>>> import numpy as np
>>> np.set_printoptions(precision=3, suppress=True, linewidth=100)
>>> E = np.array([[4, 0, 2, -4, 2],
...     [0, 0, 0, 0, 0],
...     [2, 0, 1, -2, 1],
...     [-4, 0, -2, 4, -2],
...     [2, 0, 1, -2, 1]])
>>> # column 4 repeats column 2
>>> P = np.triu(np.array([[-8, 3, -9, -1, -7],
...     [-3, -3, -9, 2, 8],
...     [-5, 6, 4, 9, 8],
...     [-3, 0, 2, 1, 3],
...     [2, 0, -3, -2, -8]]), 1) + np.eye(5)
>>> other = P @ E @ np.linalg.inv(P)
>>> other
array([[  -24.,    72.,   420., -3924.,  7656.],
       [  -10.,    30.,   175., -1635.,  3190.],
       [  -18.,    54.,   315., -2943.,  5742.],
       [    2.,    -6.,   -35.,   327.,  -638.],
       [    2.,    -6.,   -35.,   327.,  -638.]])
>>> np.linalg.matrix_rank(other)
np.int64(1)
>>> K = np.loadtxt("w.csv", delimiter=",")
>>> K
array([[ 0.01 , -0.141, -0.99 ],
       [-0.141,  0.98 , -0.141],
       [-0.99 , -0.141,  0.01 ]])
>>> # keeps lengths
>>> other = K / np.sqrt((K ** 2).mean(axis=1, keepdims=True))
>>> np.linalg.norm(other, axis=1)
array([1.732, 1.732, 1.732])
>>> np.linalg.matrix_rank(other) == np.linalg.matrix_rank(K)
np.True_
>>> x = np.array([1, 2, 1])
>>> [p for p in range(1, 25) if np.allclose(np.linalg.matrix_power(K, p), np.eye(3))]
[2, 4, 6, 8, 10, 12, 14, 16, 18, 20, 22, 24]
>>> np.linalg.inv(K)
array([[ 0.01 , -0.141, -0.99 ],
       [-0.141,  0.98 , -0.141],
       [-0.99 , -0.141,  0.01 ]])
>>> K.T @ (K @ x)
array([1., 2., 1.])
>>> rng = np.random.default_rng(115)
>>> idx = rng.permutation(3)
>>> idx
array([1, 0, 2])
>>> other = K[idx][:, idx]
>>> np.diag(other)
array([0.98, 0.01, 0.01])
>>> W0 = np.diag(np.array([1, 0, 1, 1]))
>>> W0
array([[1, 0, 0, 0],
       [0, 0, 0, 0],
       [0, 0, 1, 0],
       [0, 0, 0, 1]])
>>> # symmetric
>>> np.abs(np.diag(np.linalg.qr(W0)[1])) > 1e-9
array([ True, False,  True,  True])
>>> W0 @ np.linalg.pinv(W0) @ W0
array([[1., 0., 0., 0.],
       [0., 0., 0., 0.],
       [0., 0., 1., 0.],
       [0., 0., 0., 1.]])
>>> np.linalg.lstsq(W0[:-1].T, W0[-1])[2]
np.int32(2)
>>> np.allclose(W0[:-1].T @ np.linalg.lstsq(W0[:-1].T, W0[-1])[0], W0[-1])
False
>>> np.linalg.cond(W0) > 100
np.True_
>>> round(float(np.linalg.norm(W0, 2) / np.linalg.norm(W0)), 3)
0.577
>>> np.argsort(-np.linalg.norm(W0, axis=0).round(6), kind="stable")[:3]
array([0, 2, 3])
>>> w, vecs = np.linalg.eigh(W0)
>>> np.linalg.svd(W0, compute_uv=False)
array([1., 1., 1., 0.])
>>> w.sum(), np.trace(W0)
(np.float64(3.0), np.int64(3))
>>> J = np.load("data.npy")
>>> J
array([[ 1.1,  2. ,  1. ],
       [-2. ,  1.1,  1. ],
       [ 1. ,  2. ,  1.1]])
>>> np.linalg.eigvals(J)
array([0.1+0.j   , 1.6+1.323j, 1.6-1.323j])
>>> np.poly(J)
array([ 1.   , -3.3  ,  4.63 , -0.431])
>>> np.kron(np.eye(2, dtype=int), J)
array([[ 1.1,  2. ,  1. ,  0. ,  0. ,  0. ],
       [-2. ,  1.1,  1. , -0. ,  0. ,  0. ],
       [ 1. ,  2. ,  1.1,  0. ,  0. ,  0. ],
       [ 0. ,  0. ,  0. ,  1.1,  2. ,  1. ],
       [-0. ,  0. ,  0. , -2. ,  1.1,  1. ],
       [ 0. ,  0. ,  0. ,  1. ,  2. ,  1.1]])
>>> np.round(np.linalg.det(J[::-1]), 3)
np.float64(-0.431)
>>> round(float(np.linalg.det(2 * J)), 3), round(np.linalg.det(J), 3)
(3.448, np.float64(0.431))
>>> x = np.array([0, 2, 1])
>>> rhs = J @ x
>>> rhs
array([5. , 3.2, 5.1])
>>> np.linalg.solve(J, rhs + J[:, 0])
array([1., 2., 1.])
>>> np.round(np.linalg.solve(J.T, J[1]), 3) + 0
array([0., 1., 0.])
>>> mat = np.loadtxt("x.csv", delimiter=",")
>>> mat
array([[0., 0., 0., 0., 0., 1.],
       [0., 0., 1., 0., 0., 0.],
       [3., 0., 0., 0., 0., 0.],
       [0., 0., 0., 0., 3., 0.],
       [0., 0., 0., 2., 0., 0.],
       [0., 3., 0., 0., 0., 0.]])
>>> t3 = np.stack([mat, -2 * mat, mat[::-1]])
>>> np.linalg.det(t3)
array([  54., 3456.,  -54.])
>>> np.linalg.matrix_rank(t3.reshape(3, -1))
np.int64(2)
>>> np.linalg.norm(t3, axis=(1, 2))
array([ 5.745, 11.489,  5.745])
>>> (t3 @ mat.T).shape
(3, 6, 6)
>>> np.einsum("bij,cij->bc", t3, t3)
array([[ 33., -66.,   0.],
       [-66., 132.,   0.],
       [  0.,   0.,  33.]])
>>> np.round(np.linalg.norm(mat[4] - mat[2]), 3)
np.float64(3.606)
>>> round(float(np.linalg.norm(mat, 2)), 3)
3.0
>>> round(np.linalg.norm(mat, 1), 3), round(np.linalg.norm(mat, np.inf), 3)
(np.float64(3.0), np.float64(3.0))
>>> np.linalg.norm(mat, axis=1)
array([1., 1., 3., 3., 2., 3.])
>>> round(np.linalg.norm(mat, "nuc"), 3)
np.float64(13.0)
>>> A = np.array([[-1.0, 0.0, -2.0, 0.0],
...     [0.0, -1.0, 0.0, -2.0],
...     [-2.0, 0.0, -1.0, 0.0],
...     [0.0, -2.0, 0.0, -1.0]])
>>> # 2 groups of indices that never mix
>>> round(np.linalg.eigvalsh(A).min(), 3)
np.float64(-3.0)
>>> w, vecs = np.linalg.eigh(A)
>>> np.linalg.eigvalsh(A + -2 * np.eye(4))
array([-5., -5., -1., -1.])
>>> np.round(vecs.T @ A @ vecs, 3) + 0
array([[-3.,  0.,  0.,  0.],
       [ 0., -3.,  0.,  0.],
       [ 0.,  0.,  1.,  0.],
       [ 0.,  0.,  0.,  1.]])
>>> np.round(vecs.T @ vecs, 3) + 0
array([[1., 0., 0., 0.],
       [0., 1., 0., 0.],
       [0., 0., 1., 0.],
       [0., 0., 0., 1.]])
>>> np.linalg.svd(A, compute_uv=False)
array([3., 3., 1., 1.])
>>> w, vecs = np.linalg.eig(A)
>>> np.sort(np.linalg.eigvals(A @ A))
array([1., 1., 9., 9.])
>>> round(np.linalg.det(A), 3)
np.float64(9.0)
>>> A @ A
array([[5., 0., 4., 0.],
       [0., 5., 0., 4.],
       [4., 0., 5., 0.],
       [0., 4., 0., 5.]])
>>> np.flatnonzero(np.linalg.matrix_power((A != 0) + (A.T != 0) + np.eye(4), 4)[1])
array([1, 3])
>>> (np.linalg.matrix_power((A != 0) + (A.T != 0) + np.eye(4), 4) > 0).astype(int)
array([[1, 0, 1, 0],
       [0, 1, 0, 1],
       [1, 0, 1, 0],
       [0, 1, 0, 1]])
>>> np.sort(np.linalg.eigvals(A).real)
array([-3., -3.,  1.,  1.])
>>> M = np.load("layer6.npy")
>>> M
array([[3., 2., 0., 1., 1., 1.],
       [2., 6., 0., 2., 2., 2.],
       [0., 0., 2., 0., 0., 0.],
       [1., 2., 0., 3., 1., 1.],
       [1., 2., 0., 1., 3., 1.],
       [1., 2., 0., 1., 1., 3.]])
>>> # symmetric, so the eigenvalues are real
>>> U, sig, vt = np.linalg.svd(M, full_matrices=False)
>>> (sig > 1e-8).sum()
np.int64(6)
>>> sig / sig[0]
array([1. , 0.2, 0.2, 0.2, 0.2, 0.2])
>>> np.round(U.T @ U, 3) + 0
array([[1., 0., 0., 0., 0., 0.],
       [0., 1., 0., 0., 0., 0.],
       [0., 0., 1., 0., 0., 0.],
       [0., 0., 0., 1., 0., 0.],
       [0., 0., 0., 0., 1., 0.],
       [0., 0., 0., 0., 0., 1.]])
>>> x = np.ones(6)
>>> for _ in range(3):
...     x = M @ x
...     x /= np.linalg.norm(x)
...     print(round(x @ M @ x, 3))
... 
9.895
9.996
10.0
>>> round(float(np.linalg.eigvalsh(M)[-1]), 3)
10.0
>>> w, vecs = np.linalg.eigh(M)
>>> x = np.array([0, 1, 1, -3, -3, 1])
>>> np.round(vecs * np.sqrt(w) @ vecs.T, 3) + 0
array([[1.633, 0.437, 0.   , 0.219, 0.219, 0.219],
       [0.437, 2.288, 0.   , 0.437, 0.437, 0.437],
       [0.   , 0.   , 1.414, 0.   , 0.   , 0.   ],
       [0.219, 0.437, 0.   , 1.633, 0.219, 0.219],
       [0.219, 0.437, 0.   , 0.219, 1.633, 0.219],
       [0.219, 0.437, 0.   , 0.219, 0.219, 1.633]])
>>> np.round(vecs * np.maximum(w, 0) @ vecs.T, 3) + 0
array([[3., 2., 0., 1., 1., 1.],
       [2., 6., 0., 2., 2., 2.],
       [0., 0., 2., 0., 0., 0.],
       [1., 2., 0., 3., 1., 1.],
       [1., 2., 0., 1., 3., 1.],
       [1., 2., 0., 1., 1., 3.]])
>>> x @ M @ x
np.float64(51.0)
>>> np.round(vecs * np.abs(w) @ vecs.T, 3) + 0
array([[3., 2., 0., 1., 1., 1.],
       [2., 6., 0., 2., 2., 2.],
       [0., 0., 2., 0., 0., 0.],
       [1., 2., 0., 3., 1., 1.],
       [1., 2., 0., 1., 3., 1.],
       [1., 2., 0., 1., 1., 3.]])
